>>> import numpy as np
>>> np.set_printoptions(suppress=True, linewidth=200)
>>> def rd(a):
...     return np.round(a, 2) + 0
... 
>>> F = np.load("case18.npy")
>>> F
array([[ 0, -1,  1,  1,  0],
       [ 0,  0, -3,  0,  2],
       [ 0,  0,  0,  2,  1],
       [ 0,  0,  0,  0,  2],
       [ 0,  0,  0,  0,  0]])
>>> rd(F @ np.linalg.pinv(F) @ F)
array([[ 0., -1.,  1.,  1.,  0.],
       [ 0.,  0., -3.,  0.,  2.],
       [ 0.,  0.,  0.,  2.,  1.],
       [ 0.,  0.,  0.,  0.,  2.],
       [ 0.,  0.,  0.,  0.,  0.]])
>>> np.abs(np.diag(np.linalg.qr(F)[1])) > 1e-9
array([False, False, False, False, False])
>>> rd(np.trace(np.linalg.pinv(F) @ F))
np.float64(4.0)
>>> np.allclose(F[:-1].T @ np.linalg.lstsq(F[:-1].T, F[-1])[0], F[-1])
True
>>> np.linalg.lstsq(F[:-1].T, F[-1])[2]
np.int32(4)
>>> feats = np.loadtxt("sample17.csv", delimiter=",")
>>> feats
array([[  3.,   4.,   5.,   6.,   7.,   8.,   9.,  10.,  11.,  12.,  13.],
       [ 14.,  15.,  16.,  17.,  18.,  19.,  20.,  21.,  22.,  23.,  24.],
       [ 25.,  26.,  27.,  28.,  29.,  30.,  31.,  32.,  33.,  34.,  35.],
       [ 36.,  37.,  38.,  39.,  40.,  41.,  42.,  43.,  44.,  45.,  46.],
       [ 47.,  48.,  49.,  50.,  51.,  52.,  53.,  54.,  55.,  56.,  57.],
       [ 58.,  59.,  60.,  61.,  62.,  63.,  64.,  65.,  66.,  67.,  68.],
       [ 69.,  70.,  71.,  72.,  73.,  74.,  75.,  76.,  77.,  78.,  79.],
       [ 80.,  81.,  82.,  83.,  84.,  85.,  86.,  87.,  88.,  89.,  90.],
       [ 91.,  92.,  93.,  94.,  95.,  96.,  97.,  98.,  99., 100., 101.],
       [102., 103., 104., 105., 106., 107., 108., 109., 110., 111., 112.],
       [113., 114., 115., 116., 117., 118., 119., 120., 121., 122., 123.],
       [124., 125., 126., 127., 128., 129., 130., 131., 132., 133., 134.],
       [135., 136., 137., 138., 139., 140., 141., 142., 143., 144., 145.],
       [146., 147., 148., 149., 150., 151., 152., 153., 154., 155., 156.]])
>>> np.linalg.matrix_rank(F, rtol=0.1)
np.int64(4)
>>> np.linalg.cond(F) > 100
np.True_
>>> out = np.array([[-4, -2],
...     [-3, -6],
...     [-7, 2],
...     [3, 1],
...     [-7, -4],
...     [-3, 3],
...     [1, 9],
...     [-4, 6],
...     [9, 4],
...     [-7, 9],
...     [5, 3]])
>>> np.einsum("ik,kj->ji", feats, out)
array([[  -65.,  -252.,  -439.,  -626.,  -813., -1000., -1187., -1374., -1561., -1748., -1935., -2122., -2309., -2496.],
       [  314.,   589.,   864.,  1139.,  1414.,  1689.,  1964.,  2239.,  2514.,  2789.,  3064.,  3339.,  3614.,  3889.]])
>>> out @ feats
Traceback (most recent call last):
  File "<python-input-16>", line 1, in <module>
    out @ feats
    ~~~~^~~~~~~
ValueError: matmul: Input operand 1 has a mismatch in its core dimension 0, with gufunc signature (n?,k),(k,m?)->(n?,m?) (size 14 is different from 2)
>>> np.einsum("ij->j", feats)
array([1043., 1057., 1071., 1085., 1099., 1113., 1127., 1141., 1155., 1169., 1183.])
>>> np.einsum("ij,ij->i", feats, feats)
array([   814.,   4081.,  10010.,  18601.,  29854.,  43769.,  60346.,  79585., 101486., 126049., 153274., 183161., 215710., 250921.])
>>> W0 = np.loadtxt("data.csv", delimiter=",")
>>> W0
array([[ -3.,   0.,   1.,  -3.,   3.,   3.,   1.,  -2.,   3.,   2.,   0.,   3.,   1.,  -1.,  -1.],
       [  0.,  10.,   0.,   3.,   1.,  -2.,  -2.,  -2.,   0.,   3.,   2.,   3.,   1.,   2.,   2.],
       [ -2.,   5.,   2.,   0.,  -1.,  -2.,   0.,   3.,  -2.,   0.,   1.,   1.,  -3.,   0.,   1.],
       [  1.,   5.,   1.,   1.,   2.,   1.,   3.,   2.,  -3.,   0.,   1.,   3.,  -1.,   1.,   3.],
       [  1.,   0.,   0.,   2.,   2.,  -1.,   2.,  -1.,   1.,   0.,   0.,   3.,  -2.,   0.,  -3.],
       [  0.,  15.,   2.,   3.,   2.,  -1.,   3.,   0.,  -3.,  -3.,   3.,   3.,  -1.,   0.,   2.],
       [  3., -15.,   2.,  -2.,   0.,   3.,  -3.,   3.,  -2.,  -2.,  -3.,   1.,  -1.,   1.,   1.],
       [  1.,  -5.,  -1.,  -2.,   1.,   3.,   1.,   1.,   3.,  -3.,  -1.,  -1.,   3.,  -1.,  -2.],
       [  0.,   0.,   3.,   0.,   3.,  -2.,   3.,  -2.,   2.,  -1.,   0.,   2.,  -1.,   2.,   3.]])
>>> W0.shape
(9, 15)
>>> np.linalg.matrix_rank(W0)
np.int64(9)
>>> W0[:, 15]
Traceback (most recent call last):
  File "<python-input-23>", line 1, in <module>
    W0[:, 15]
    ~~^^^^^^^
IndexError: index 15 is out of bounds for axis 1 with size 15
>>> np.unravel_index(np.abs(W0).argmax(), W0.shape)
(np.int64(5), np.int64(1))
>>> W0.sum(axis=1)
array([  7.,  21.,   3.,  20.,   4.,  25., -14.,  -3.,  12.])
>>> rd(W0.mean(axis=0))
array([ 0.11,  1.67,  1.11,  0.22,  1.44,  0.22,  0.89,  0.22, -0.11, -0.44,  0.33,  2.  , -0.44,  0.44,  0.67])
>>> np.count_nonzero(W0)
np.int64(112)
>>> W0 - W0[0]
array([[  0.,   0.,   0.,   0.,   0.,   0.,   0.,   0.,   0.,   0.,   0.,   0.,   0.,   0.,   0.],
       [  3.,  10.,  -1.,   6.,  -2.,  -5.,  -3.,   0.,  -3.,   1.,   2.,   0.,   0.,   3.,   3.],
       [  1.,   5.,   1.,   3.,  -4.,  -5.,  -1.,   5.,  -5.,  -2.,   1.,  -2.,  -4.,   1.,   2.],
       [  4.,   5.,   0.,   4.,  -1.,  -2.,   2.,   4.,  -6.,  -2.,   1.,   0.,  -2.,   2.,   4.],
       [  4.,   0.,  -1.,   5.,  -1.,  -4.,   1.,   1.,  -2.,  -2.,   0.,   0.,  -3.,   1.,  -2.],
       [  3.,  15.,   1.,   6.,  -1.,  -4.,   2.,   2.,  -6.,  -5.,   3.,   0.,  -2.,   1.,   3.],
       [  6., -15.,   1.,   1.,  -3.,   0.,  -4.,   5.,  -5.,  -4.,  -3.,  -2.,  -2.,   2.,   2.],
       [  4.,  -5.,  -2.,   1.,  -2.,   0.,   0.,   3.,   0.,  -5.,  -1.,  -4.,   2.,   0.,  -1.],
       [  3.,   0.,   2.,   3.,   0.,  -5.,   2.,   0.,  -1.,  -3.,   0.,  -1.,  -2.,   3.,   4.]])
>>> np.abs(W0).max()
np.float64(15.0)
